$ ipython --no-banner

In [1]: import numpy as np

In [2]: from numpy import linalg as LA

In [3]: np.set_printoptions(suppress=True, linewidth=140)

In [4]: X = np.load("a.npy")

In [5]: X
Out[5]: 
array([[ 0, -1,  0,  0,  2, -2,  1],
       [-2, -2,  1, -1,  1,  1,  1],
       [ 2, -1,  2, -1,  0, -1,  1],
       [-1,  0,  2, -2,  1,  2, -1],
       [-2, -2, -1,  0,  0,  2, -2],
       [-2,  2, -2, -1, -1, -1,  2],
       [-1,  1, -1,  1,  1, -1,  2],
       [-4, -5,  2, -2,  4,  0,  3]])

In [6]: rng = np.random.default_rng(494534)

In [7]: B = X + rng.integers(-2, 3, (8, 6)) @ rng.integers(-2, 3, (6, 7))

In [8]: B
Out[8]: 
array([[ 4,  0,  3,  0,  2, -7,  9],
       [ 4,  0,  7, 11,  7, -1,  3],
       [ 4,  1,  3,  1,  1, -2,  5],
       [-5, -3, -1, -3, -7, -6,  4],
       [-7, -7, -4,  4, -2, -5,  2],
       [-4, -2, -2, -9, -5, -1, -4],
       [-4, -2, -1, -3, -3, -7,  8],
       [-2,  2,  2, -4,  5,  2, 13]])

In [9]: np.round(LA.svd(B - X, compute_uv=False), 3) + 0
Out[9]: array([22.212, 20.165, 13.895,  7.414,  3.457,  1.414,  0.   ])

In [10]: blk = np.stack([X, -1 * X, X[::-1]])

In [11]: (blk @ X.T).shape
Out[11]: (3, 8, 8)

In [12]: LA.matrix_rank(blk)
Out[12]: array([7, 7, 7])

In [13]: LA.matrix_rank(blk.reshape(3, -1))
Out[13]: np.int64(2)

In [14]: np.round(LA.norm(blk, axis=(1, 2)), 3)
Out[14]: array([13.038, 13.038, 13.038])

In [15]: print(blk.shape)
(3, 8, 7)

In [16]: mat = np.loadtxt("arr.csv", delimiter=",")

In [17]: mat
Out[17]: 
array([[-4.,  0., -1.],
       [ 0.,  3., -4.],
       [ 0.,  0.,  5.]])

In [18]: r0, r1 = mat[1], mat[2]

In [19]: print(r0 @ r0)
25.0

In [20]: p = (r0 @ r1) / (r0 @ r0) * r0

In [21]: round(float((r1 - p) @ r0), 3)
Out[21]: 0.0

In [22]: LA.matrix_rank(np.outer(r0, r1))
Out[22]: np.int64(1)

In [23]: B = mat / LA.norm(mat, axis=1, keepdims=True)

In [24]: gram = B @ B.T

In [25]: (gram - 2 * np.eye(3)).round(6).argmax(axis=1)
Out[25]: array([1, 0, 0])

In [26]: np.argwhere(np.triu(np.abs(gram) > 0.95, 1))
Out[26]: array([], shape=(0, 2), dtype=int64)

In [27]: round(float(np.degrees(np.arccos(np.clip(gram[2, 1], -1, 1)))), 3)
Out[27]: 143.13

In [28]: (np.abs(gram) > 0.9).astype(int)
Out[28]: 
array([[1, 0, 0],
       [0, 1, 0],
       [0, 0, 1]])

In [29]: gram[2].round(3)
Out[29]: array([-0.243, -0.8  ,  1.   ])

In [30]: np.round(LA.norm(B, axis=1), 3)
Out[30]: array([1., 1., 1.])

In [31]: feats = np.loadtxt("w.csv", delimiter=",")

In [32]: feats
Out[32]: 
array([[ 0.16,  0.56, -0.88],
       [-0.04, -0.14,  0.22],
       [ 0.06,  0.21, -0.33],
       [ 0.08,  0.28, -0.44],
       [-0.08, -0.28,  0.44],
       [-0.02, -0.07,  0.11],
       [-0.02, -0.07,  0.11],
       [ 0.14,  0.49, -0.77]])

In [33]: gram = feats.T @ feats

In [34]: np.diag(gram)
Out[34]: array([0.064, 0.784, 1.936])

In [35]: np.trace(gram), (feats ** 2).sum()
Out[35]: (np.float64(2.784), np.float64(2.784))

In [36]: np.allclose(gram, gram.T)
Out[36]: True

In [37]: gram.round(3)
Out[37]: 
array([[ 0.064,  0.224, -0.352],
       [ 0.224,  0.784, -1.232],
       [-0.352, -1.232,  1.936]])

In [38]: np.round(LA.svd(feats, compute_uv=False) ** 2, 3) + 0
Out[38]: array([2.784, 0.   , 0.   ])

In [39]: left, s, VT = LA.svd(feats)

In [40]: np.argmax(s[:-1] / (s[1:] + 1e-6)) + 1
Out[40]: np.int64(1)

In [41]: B = left[:, :1] @ np.diag(s[:1]) @ VT[:1]

In [42]: print(round(float(LA.norm(feats - B, 2)), 3), round(s[1], 3))
0.0 0.0

In [43]: print(LA.matrix_rank(B))
1

In [44]: blk = np.stack([feats, 5 * feats, feats[::-1]])

In [45]: blk.shape
Out[45]: (3, 8, 3)

In [46]: print(LA.matrix_rank(blk.reshape(3, -1)))
2

In [47]: left, s, VT = LA.svd(feats)

In [48]: V = VT[:(s > 1e-8).sum()]

In [49]: x = feats[6] + 4 * feats[0] + rng.integers(2) * np.eye(3)[2]

In [50]: x.round(3)
Out[50]: array([ 0.62,  2.17, -2.41])

In [51]: np.round(np.diag(V.T @ V), 3)
Out[51]: array([0.023, 0.282, 0.695])

In [52]: r0 = np.array([0, 2, -2, 3, 3, -3])

In [53]: r1 = np.array([-5, -5, 0, -1, 0, 3, 4])

In [54]: J = r0[:, None] + r1[None, :]

In [55]: print(J)
[[-5 -5  0 -1  0  3  4]
 [-3 -3  2  1  2  5  6]
 [-7 -7 -2 -3 -2  1  2]
 [-2 -2  3  2  3  6  7]
 [-2 -2  3  2  3  6  7]
 [-8 -8 -3 -4 -3  0  1]]

In [56]: # rows 3 and 4 are equal

In [57]: gram = J.T @ J

In [58]: gram
Out[58]: 
array([[155, 155,  20,  47,  20, -61, -88],
       [155, 155,  20,  47,  20, -61, -88],
       [ 20,  20,  35,  32,  35,  44,  47],
       [ 47,  47,  32,  35,  32,  23,  20],
       [ 20,  20,  35,  32,  35,  44,  47],
       [-61, -61,  44,  23,  44, 107, 128],
       [-88, -88,  47,  20,  47, 128, 155]])

In [59]: np.round(LA.svd(J, compute_uv=False) ** 2, 3) + 0
Out[59]: array([442.741, 234.259,   0.   ,   0.   ,   0.   ,   0.   ])

In [60]: print(LA.matrix_rank(gram))
2

In [61]: np.diag(gram)
Out[61]: array([155, 155,  35,  35,  35, 107, 155])

In [62]: np.allclose(gram, gram.T)
Out[62]: True

In [63]: print(np.round(LA.eigvalsh(gram)[::-1], 3) + 0)
[442.741 234.259   0.      0.      0.      0.      0.   ]

In [64]: np.round(J @ LA.pinv(J) @ J, 3) + 0
Out[64]: 
array([[-5., -5.,  0., -1.,  0.,  3.,  4.],
       [-3., -3.,  2.,  1.,  2.,  5.,  6.],
       [-7., -7., -2., -3., -2.,  1.,  2.],
       [-2., -2.,  3.,  2.,  3.,  6.,  7.],
       [-2., -2.,  3.,  2.,  3.,  6.,  7.],
       [-8., -8., -3., -4., -3.,  0.,  1.]])

In [65]: print(np.allclose(J[:-1].T @ LA.lstsq(J[:-1].T, J[-1])[0], J[-1]))
True

In [66]: round(float(np.trace(LA.pinv(J) @ J)), 3)
Out[66]: 2.0

In [67]: np.abs(np.diag(LA.qr(J)[1])) > 1e-9
Out[67]: array([ True, False,  True, False, False, False])

In [68]: left, s, VT = LA.svd(J)

In [69]: V = VT[:(s > 1e-8).sum()]

In [70]: x = J[1] + 2 * J[2] + rng.integers(2) * np.eye(7)[2]

In [71]: x
Out[71]: array([-17., -17.,  -2.,  -5.,  -2.,   7.,  10.])

In [72]: np.allclose(V.T @ V @ x, x)
Out[72]: True

In [73]: print(LA.matrix_rank(np.vstack([J, x])))
2
